>>> import numpy as np
>>> from numpy import linalg as LA
>>> np.set_printoptions(suppress=True, linewidth=100)
>>> J = np.load("out12.npy")
>>> print(J)
[[-2  1  4 -3 -1  0 -3]
 [ 1 -2  3 -2  1  3  0]
 [ 4  3 -6 -2  2  4 -2]
 [-3 -2 -2  0  1  0 -1]
 [-1  1  2  1 -6 -2  1]
 [ 0  3  4  0 -2 -4 -5]
 [-3  0 -2 -1  1 -5  2]]
>>> rng = np.random.default_rng(115)
>>> idx = rng.permutation(7)
>>> out = J[:, idx] * rng.choice([-1, 1], 7)
>>> print(out)
[[ 3  0 -1  2 -3 -1  4]
 [ 0 -3  2 -1 -2  1  3]
 [ 2 -4 -3 -4 -2  2 -6]
 [ 1  0  2  3  0  1 -2]
 [-1  2 -1  1  1 -6  2]
 [ 5  4 -3  0  0 -2  4]
 [-2  5  0  3 -1  1 -2]]
>>> Uu, _, Vt = LA.svd(J.T @ out)
>>> print(idx)
[6 5 1 0 3 4 2]
>>> ev, evecs = LA.eigh(J)
>>> print(np.abs(evecs[:, -1]).round(6).argmax())
6
>>> print(np.round(LA.eigvalsh(J @ J), 3))
[  0.82   10.054  13.172  37.583  51.815  77.662 146.895]
>>> print(np.round(LA.eigvalsh(J + -3 * np.eye(7)), 3))
[-15.12  -10.198  -9.13   -6.629  -3.905   0.171   5.813]
>>> print(np.round(np.abs(evecs[:, -1]), 3))
[0.407 0.303 0.39  0.237 0.068 0.432 0.586]
>>> print(np.unique(ev.round(6) + 0, return_counts=True)[1])
[1 1 1 1 1 1 1]
>>> print((ev > 1e-8).sum(), (ev < -1e-8).sum())
2 5
>>> print(ev.sum(), np.trace(J))
-18.0 -18
>>> print(np.round(evecs.T @ J @ evecs, 3) + 0)
[[-12.12    0.      0.      0.      0.      0.      0.   ]
 [  0.     -7.198   0.      0.      0.      0.      0.   ]
 [  0.      0.     -6.13    0.      0.      0.      0.   ]
 [  0.      0.      0.     -3.629   0.      0.      0.   ]
 [  0.      0.      0.      0.     -0.905   0.      0.   ]
 [  0.      0.      0.      0.      0.      3.171   0.   ]
 [  0.      0.      0.      0.      0.      0.      8.813]]
>>> ev, evecs = LA.eigh(J)
>>> vec = np.array([-3, -3, 1, -2, -1, 3, -1])
>>> print(vec @ J @ vec)
-162
>>> print((np.sign(evecs[:, -1].round(6)) == np.sign(evecs[0, -1].round(6))).astype(int))
[1 1 1 0 0 1 0]
>>> print(np.all(LA.eigvalsh(J) > 0))
False
>>> try:
...     LA.cholesky(J)
... except LA.LinAlgError as e:
...     print("failed:", e)
... 
failed: Matrix is not positive definite
>>> mat = np.load("test7.npy")
>>> print(mat)
[[-2  2 -2 -2]
 [-2 -2  2 -2]
 [-2 -2 -2  2]
 [ 2 -2 -2 -2]]
>>> blk = np.stack([J, 4 * J, J[::-1]])
>>> print((blk @ J.T).shape)
(3, 7, 7)
>>> print(blk.sum(axis=0))
[[-13   5  18 -16  -4  -5 -13]
 [  5  -7  19 -10   3  11  -5]
 [ 19  16 -28  -9   4  18  -9]
 [-18 -12 -12   0   6   0  -6]
 [ -1   8   4   3 -28  -6   3]
 [  1  13  23  -2  -9 -17 -25]
 [-17   1  -6  -8   4 -25   7]]
>>> print(np.einsum("bij,cij->bc", blk, blk))
[[ 338 1352  -83]
 [1352 5408 -332]
 [ -83 -332  338]]
>>> print(LA.matrix_rank(blk.reshape(3, -1)))
2
>>> print(blk.shape)
(3, 7, 7)
>>> print(LA.matrix_rank(blk))
[7 7 7]
>>> out = J / LA.norm(J, axis=1, keepdims=True)
>>> C2 = out @ out.T
>>> print(C2[2].round(3))
[-0.318 -0.04   1.    -0.049 -0.566 -0.317 -0.32 ]
>>> print(round(float(np.degrees(np.arccos(np.clip(C2[2, 3], -1, 1)))), 3))
92.788
>>> print(np.round(LA.norm(out, axis=1), 3))
[1. 1. 1. 1. 1. 1. 1.]
>>> print(np.argwhere(np.triu(np.abs(C2) > 0.95, 1)))
[]
>>> idx = rng.permutation(4)
>>> print(idx)
[1 3 0 2]
>>> out = mat[idx][:, idx]
>>> print(np.allclose(out, mat))
False
>>> print(np.round(np.sort(np.abs(LA.eigvals(out))), 3))
[4. 4. 4. 4.]
>>> print(np.round(LA.norm(mat, axis=0), 3))
[4. 4. 4. 4.]
>>> print(np.round(LA.svd(mat, compute_uv=False), 3))
[4. 4. 4. 4.]
>>> print(mat[:, 1] @ mat[:, 0])
0
>>> print(mat @ mat.T)
[[16  0  0  0]
 [ 0 16  0  0]
 [ 0  0 16  0]
 [ 0  0  0 16]]
>>> print(np.sort(np.abs(np.fft.fft(mat[0]))), np.round(np.sort(LA.svd(mat, compute_uv=False)), 3))
[4. 4. 4. 4.] [4. 4. 4. 4.]
>>> print(np.allclose(mat @ mat.T, mat.T @ mat))
True
>>> print(np.fft.fft(mat[0]))
[-4.+0.j  0.-4.j -4.+0.j  0.+4.j]
>>> W0 = np.loadtxt("dump.csv", delimiter=",")
>>> print(W0.round(3))
[[ 0.558  0.771 -0.918  0.08  -0.436  0.232 -1.266 -0.017 -0.543  0.323]
 [-0.496  0.851 -1.039 -0.226  0.881  0.131  0.809  0.49  -0.325 -0.327]
 [ 0.062  0.86   0.411  1.082 -0.705 -0.395  0.727  0.477 -0.151  0.695]
 [ 0.868 -0.319 -0.731  0.94   0.02   0.653  0.36  -0.103  0.994 -0.413]
 [ 0.248  0.173  0.148 -0.527  0.214 -0.315 -0.467  1.407  1.086  0.294]
 [-0.558 -0.172  0.279  0.436 -0.599  0.576 -0.357  0.94  -0.425 -1.228]
 [ 1.302 -0.452 -0.025 -0.677 -0.33  -0.08   0.696  0.532 -0.859 -0.149]
 [-0.496 -0.891 -0.323  0.138  0.066  0.972  0.084  0.513 -0.326  1.23 ]
 [-0.558 -0.662 -1.081 -0.08  -0.918 -1.077  0.144  0.058  0.212 -0.056]
 [ 0.248 -0.589 -0.023  0.966  1.084 -0.897 -0.476  0.329 -0.582 -0.049]]
>>> u = np.array([-4, -1, -2, 5, -4, 0, -4, -4, -4, 1])
>>> out = W0 + np.outer(u, np.eye(10)[8])
>>> print(LA.matrix_rank(out - W0))
1
>>> print(round(float(LA.det(out) / LA.det(W0)), 3), round(float(1 + LA.solve(W0, u)[8]), 3))
2.684 2.684
>>> vec = np.array([3, 2, 2, 0, 2, 0, 0, 3, 1, 2])
>>> target = W0 @ vec
>>> print(target.round(3))
[ 0.559  0.388  3.988  0.402  7.71  -2.718  2.733 -0.11  -6.722  1.995]
>>> print(np.round(LA.solve(W0, 5 * target), 3) + 0)
[15. 10. 10.  0. 10.  0.  0. 15.  5. 10.]
>>> print(np.round(LA.solve(W0, W0[:, 9]), 3) + 0)
[0. 0. 0. 0. 0. 0. 0. 0. 0. 1.]
>>> out = LA.inv(W0)
>>> print(np.allclose(out, W0.T))
False
>>> print((np.abs(out) > 1e-9).astype(int))
[[1 1 1 1 1 1 1 1 1 1]
 [1 1 1 1 1 1 1 1 1 1]
 [1 1 1 1 1 1 1 1 1 1]
 [1 1 1 1 1 1 1 1 1 1]
 [1 1 1 1 1 1 1 1 1 1]
 [1 1 1 1 1 1 1 1 1 1]
 [1 1 1 1 1 1 1 1 1 1]
 [1 1 1 1 1 1 1 1 1 1]
 [1 1 1 1 1 1 1 1 1 1]
 [1 1 1 1 1 1 1 1 1 1]]
>>> print(round(LA.cond(W0), 3))
1.0
>>> print(round(LA.slogdet(W0)[0], 3))
-1.0
